% python3 -q
>>> import numpy as np
>>> np.set_printoptions(precision=3, suppress=True, linewidth=100, legacy="1.25")
>>> mat = np.loadtxt("dump.csv", delimiter=",")
>>> mat
array([[ 2.,  2.,  1., -1.,  2., -1., -2.,  2., -2.,  1., -1.,  0., -2.],
       [ 2.,  2.,  2.,  1., -1.,  2., -1., -2.,  2., -2.,  1., -1.,  0.],
       [ 1.,  2.,  2.,  2.,  1., -1.,  2., -1., -2.,  2., -2.,  1., -1.],
       [-1.,  1.,  2.,  2.,  2.,  1., -1.,  2., -1., -2.,  2., -2.,  1.],
       [ 2., -1.,  1.,  2.,  2.,  2.,  1., -1.,  2., -1., -2.,  2., -2.],
       [-1.,  2., -1.,  1.,  2.,  2.,  2.,  1., -1.,  2., -1., -2.,  2.],
       [-2., -1.,  2., -1.,  1.,  2.,  2.,  2.,  1., -1.,  2., -1., -2.],
       [ 2., -2., -1.,  2., -1.,  1.,  2.,  2.,  2.,  1., -1.,  2., -1.],
       [-2.,  2., -2., -1.,  2., -1.,  1.,  2.,  2.,  2.,  1., -1.,  2.],
       [ 1., -2.,  2., -2., -1.,  2., -1.,  1.,  2.,  2.,  2.,  1., -1.],
       [-1.,  1., -2.,  2., -2., -1.,  2., -1.,  1.,  2.,  2.,  2.,  1.],
       [ 0., -1.,  1., -2.,  2., -2., -1.,  2., -1.,  1.,  2.,  2.,  2.],
       [-2.,  0., -1.,  1., -2.,  2., -2., -1.,  2., -1.,  1.,  2.,  2.]])
>>> ev, evecs = np.linalg.eigh(mat)
>>> x = np.array([1, -5, 3, 4, 3, 3, 5, -5, 4, 0, 0, -5, -4])
>>> (np.sign(evecs[:, -1].round(6)) == np.sign(evecs[0, -1].round(6))).astype(int)
array([1, 1, 1, 1, 1, 0, 0, 1, 0, 0, 0, 0, 0])
>>> np.linalg.eigvalsh(mat[1:, 1:])
array([-8.807, -8.269, -0.46 ,  1.166,  1.97 ,  3.335,  3.838,  4.446,  4.775,  6.744,  7.283,
        7.978])
>>> x = np.array([0, 2, 3, 0, 0, 3, 1, 1, 1, 2, 3, 1, 0])
>>> rhs = mat @ x
>>> rhs
array([ 1., 13.,  5., 11.,  3.,  8., 18.,  3.,  6., 21.,  7.,  5.,  5.])
>>> np.round(np.linalg.solve(mat, rhs + mat[:, 8]), 3) + 0
array([0., 2., 3., 0., 0., 3., 1., 1., 2., 2., 3., 1., 0.])
>>> np.round(np.linalg.solve(mat.T, mat[12]), 3) + 0
array([0., 0., 0., 0., 0., 0., 0., 0., 0., 0., 0., 0., 1.])
>>> np.round(np.linalg.solve(mat, -2 * rhs), 3) + 0
array([ 0., -4., -6.,  0.,  0., -6., -2., -2., -2., -4., -6., -2.,  0.])
>>> np.round(np.linalg.solve(mat, mat[:, 12]), 3) + 0
array([0., 0., 0., 0., 0., 0., 0., 0., 0., 0., 0., 0., 1.])
>>> np.round(np.linalg.norm(mat, 2), 3)
9.454
>>> round(np.linalg.norm(mat[3], 1), 3), np.round(np.linalg.norm(mat[3], np.inf), 3)
(20.0, 2.0)
>>> out = np.array([[-2, 3, 1],
...     [2, -1, 2],
...     [1, 1, 0],
...     [3, 3, 0],
...     [3, 2, 0],
...     [-2, 3, 2],
...     [3, -3, 1],
...     [-1, 3, -3]])
>>> arr = np.block([[np.zeros((8, 8)), out], [out.T, np.zeros((3, 3))]])
>>> arr
array([[ 0.,  0.,  0.,  0.,  0.,  0.,  0.,  0., -2.,  3.,  1.],
       [ 0.,  0.,  0.,  0.,  0.,  0.,  0.,  0.,  2., -1.,  2.],
       [ 0.,  0.,  0.,  0.,  0.,  0.,  0.,  0.,  1.,  1.,  0.],
       [ 0.,  0.,  0.,  0.,  0.,  0.,  0.,  0.,  3.,  3.,  0.],
       [ 0.,  0.,  0.,  0.,  0.,  0.,  0.,  0.,  3.,  2.,  0.],
       [ 0.,  0.,  0.,  0.,  0.,  0.,  0.,  0., -2.,  3.,  2.],
       [ 0.,  0.,  0.,  0.,  0.,  0.,  0.,  0.,  3., -3.,  1.],
       [ 0.,  0.,  0.,  0.,  0.,  0.,  0.,  0., -1.,  3., -3.],
       [-2.,  2.,  1.,  3.,  3., -2.,  3., -1.,  0.,  0.,  0.],
       [ 3., -1.,  1.,  3.,  2.,  3., -3.,  3.,  0.,  0.,  0.],
       [ 1.,  2.,  0.,  0.,  0.,  2.,  1., -3.,  0.,  0.,  0.]])
>>> round(np.linalg.eigvalsh(arr).min(), 3)
-7.63
>>> [round(float(np.linalg.det(arr[:i, :i])), 2) + 0 for i in range(1, 12)]
[0.0, 0.0, 0.0, 0.0, 0.0, 0.0, 0.0, 0.0, 0.0, 0.0, 0.0]
